>>> import numpy as np
>>> np.set_printoptions(precision=1, suppress=True, linewidth=120, floatmode="fixed")
>>> def rnd(a):
...     return np.round(a, 1) + 0
... 
>>> cent = np.sign(np.array([[2, -4, -4, -3], [4, -1, 1, 0], [-3, 5, -4, 3], [-4, 3, 0, 0]]))
>>> out = (np.tril(cent, -1) + np.eye(4)) @ (np.triu(cent, 1) + np.eye(4))
>>> vals = np.array([-3, 1, 2, 0])
>>> feats = np.rint(out * vals @ np.linalg.inv(out)) + 0
>>> feats
array([[-5.0, -1.0, -1.0, -2.0],
       [-6.0,  0.0,  0.0, -3.0],
       [ 4.0,  2.0,  4.0, -1.0],
       [ 4.0,  2.0,  2.0,  1.0]])
>>> u = np.array([-5, 0, 2])
>>> np.polyval(u, feats[3])
array([-78.0, -18.0, -18.0,  -3.0])
>>> np.correlate(feats[3], feats[1], "full")
array([-12.0,  -6.0,  -6.0, -27.0, -12.0, -12.0,  -6.0])
>>> np.convolve(feats[3], u)
array([-20.0, -10.0,  -2.0,  -1.0,   4.0,   2.0])
>>> u, v = feats[1], feats[3]
>>> u @ v
np.float64(-27.0)
>>> u @ u
np.float64(45.0)
>>> p = (u @ v) / (u @ u) * u
>>> rnd(np.linalg.norm(u + v) ** 2 + np.linalg.norm(u - v) ** 2)
np.float64(140.0)
>>> np.abs(np.diag(np.linalg.qr(feats)[1])) > 1e-9
array([ True,  True,  True, False])
>>> rnd(np.trace(np.linalg.pinv(feats) @ feats))
np.float64(3.0)
>>> np.unique(feats.round(6), axis=0).shape
(4, 4)
